$ python -q
>>> import numpy as np
>>> import numpy.linalg as la
>>> np.set_printoptions(precision=2, suppress=True, linewidth=120, floatmode="fixed")
>>> J = np.load("run18.npy")
>>> print(J)
[[0.05 0.15 0.25 0.10 0.00 0.10 0.10 0.25]
 [0.08 0.24 0.20 0.04 0.08 0.12 0.12 0.12]
 [0.12 0.15 0.18 0.12 0.06 0.12 0.15 0.09]
 [0.17 0.09 0.04 0.13 0.17 0.13 0.13 0.13]
 [0.14 0.21 0.00 0.07 0.36 0.14 0.07 0.00]
 [0.05 0.18 0.00 0.18 0.05 0.18 0.23 0.14]
 [0.11 0.11 0.26 0.21 0.00 0.11 0.05 0.16]
 [0.04 0.12 0.08 0.08 0.17 0.17 0.12 0.21]]
>>> # row-stochastic, so 1 is an eigenvalue
>>> out = J / la.norm(J, axis=1, keepdims=True)
>>> C2 = out @ out.T
>>> print(C2[1])
[0.89 1.00 0.94 0.75 0.64 0.75 0.81 0.84]
>>> print(np.argwhere(np.triu(np.abs(C2) > 0.95, 1)))
[]
>>> print((np.abs(C2) > 0.9).astype(int))
[[1 0 0 0 0 0 1 0]
 [0 1 1 0 0 0 0 0]
 [0 1 1 0 0 0 0 0]
 [0 0 0 1 0 0 0 0]
 [0 0 0 0 1 0 0 0]
 [0 0 0 0 0 1 0 0]
 [1 0 0 0 0 0 1 0]
 [0 0 0 0 0 0 0 1]]
>>> print(C2)
[[1.00 0.89 0.87 0.66 0.34 0.69 0.92 0.81]
 [0.89 1.00 0.94 0.75 0.64 0.75 0.81 0.84]
 [0.87 0.94 1.00 0.85 0.62 0.83 0.89 0.84]
 [0.66 0.75 0.85 1.00 0.81 0.82 0.69 0.89]
 [0.34 0.64 0.62 0.81 1.00 0.59 0.36 0.72]
 [0.69 0.75 0.83 0.82 0.59 1.00 0.66 0.85]
 [0.92 0.81 0.89 0.69 0.36 0.66 1.00 0.71]
 [0.81 0.84 0.84 0.89 0.72 0.85 0.71 1.00]]
>>> rng = np.random.default_rng(55)
>>> lab = rng.permutation(8)
>>> out = J[:, lab] * rng.choice([-1, 1], 8)
>>> print(out)
[[-0.05  0.10 -0.10 -0.15  0.00  0.25  0.10 -0.25]
 [-0.08  0.04 -0.12 -0.24  0.08  0.12  0.12 -0.20]
 [-0.12  0.12 -0.15 -0.15  0.06  0.09  0.12 -0.18]
 [-0.17  0.13 -0.13 -0.09  0.17  0.13  0.13 -0.04]
 [-0.14  0.07 -0.07 -0.21  0.36  0.00  0.14 -0.00]
 [-0.05  0.18 -0.23 -0.18  0.05  0.14  0.18 -0.00]
 [-0.11  0.21 -0.05 -0.11  0.00  0.16  0.11 -0.26]
 [-0.04  0.08 -0.12 -0.12  0.17  0.21  0.17 -0.08]]
>>> Uu, _, vt = la.svd(J.T @ out)
>>> print(np.round(la.lstsq(J, out)[0], 2) + 0)
[[-1.00  0.00  0.00  0.00  0.00  0.00  0.00  0.00]
 [ 0.00  0.00  0.00 -1.00  0.00  0.00  0.00  0.00]
 [ 0.00  0.00  0.00  0.00  0.00  0.00  0.00 -1.00]
 [ 0.00  1.00  0.00  0.00  0.00  0.00  0.00  0.00]
 [ 0.00  0.00  0.00  0.00  1.00  0.00  0.00  0.00]
 [ 0.00  0.00  0.00  0.00  0.00  0.00  1.00  0.00]
 [ 0.00  0.00 -1.00  0.00  0.00  0.00  0.00  0.00]
 [ 0.00  0.00  0.00  0.00  0.00  1.00  0.00  0.00]]
>>> print(np.round(Uu @ vt, 2) + 0)
[[-1.00  0.00  0.00  0.00  0.00  0.00  0.00  0.00]
 [ 0.00  0.00  0.00 -1.00  0.00  0.00  0.00  0.00]
 [ 0.00  0.00  0.00  0.00  0.00  0.00  0.00 -1.00]
 [ 0.00  1.00  0.00  0.00  0.00  0.00  0.00  0.00]
 [ 0.00  0.00  0.00  0.00  1.00  0.00  0.00  0.00]
 [ 0.00  0.00  0.00  0.00  0.00  0.00  1.00  0.00]
 [ 0.00  0.00 -1.00  0.00  0.00  0.00  0.00  0.00]
 [ 0.00  0.00  0.00  0.00  0.00  1.00  0.00  0.00]]
>>> print(J @ J)
[[0.09 0.15 0.14 0.11 0.09 0.14 0.13 0.15]
 [0.09 0.17 0.15 0.11 0.09 0.13 0.13 0.13]
 [0.10 0.15 0.15 0.12 0.09 0.13 0.12 0.14]
 [0.09 0.16 0.12 0.12 0.12 0.13 0.12 0.14]
 [0.10 0.19 0.10 0.10 0.16 0.13 0.11 0.10]
 [0.09 0.15 0.13 0.13 0.09 0.14 0.12 0.15]
 [0.10 0.14 0.13 0.12 0.09 0.13 0.14 0.15]
 [0.09 0.16 0.10 0.12 0.13 0.14 0.13 0.13]]
>>> assert J == J.T
Traceback (most recent call last):
  File "<python-input-20>", line 1, in <module>
    assert J == J.T
           ^^^^^^^^
ValueError: The truth value of an array with more than one element is ambiguous. Use a.any() or a.all()
>>> print(np.round(np.abs(la.eigvals(J)).max(), 2))
1.0
>>> la.determinant(J)
Traceback (most recent call last):
  File "<python-input-22>", line 1, in <module>
    la.determinant(J)
    ^^^^^^^^^^^^^^
AttributeError: module 'numpy.linalg' has no attribute 'determinant'
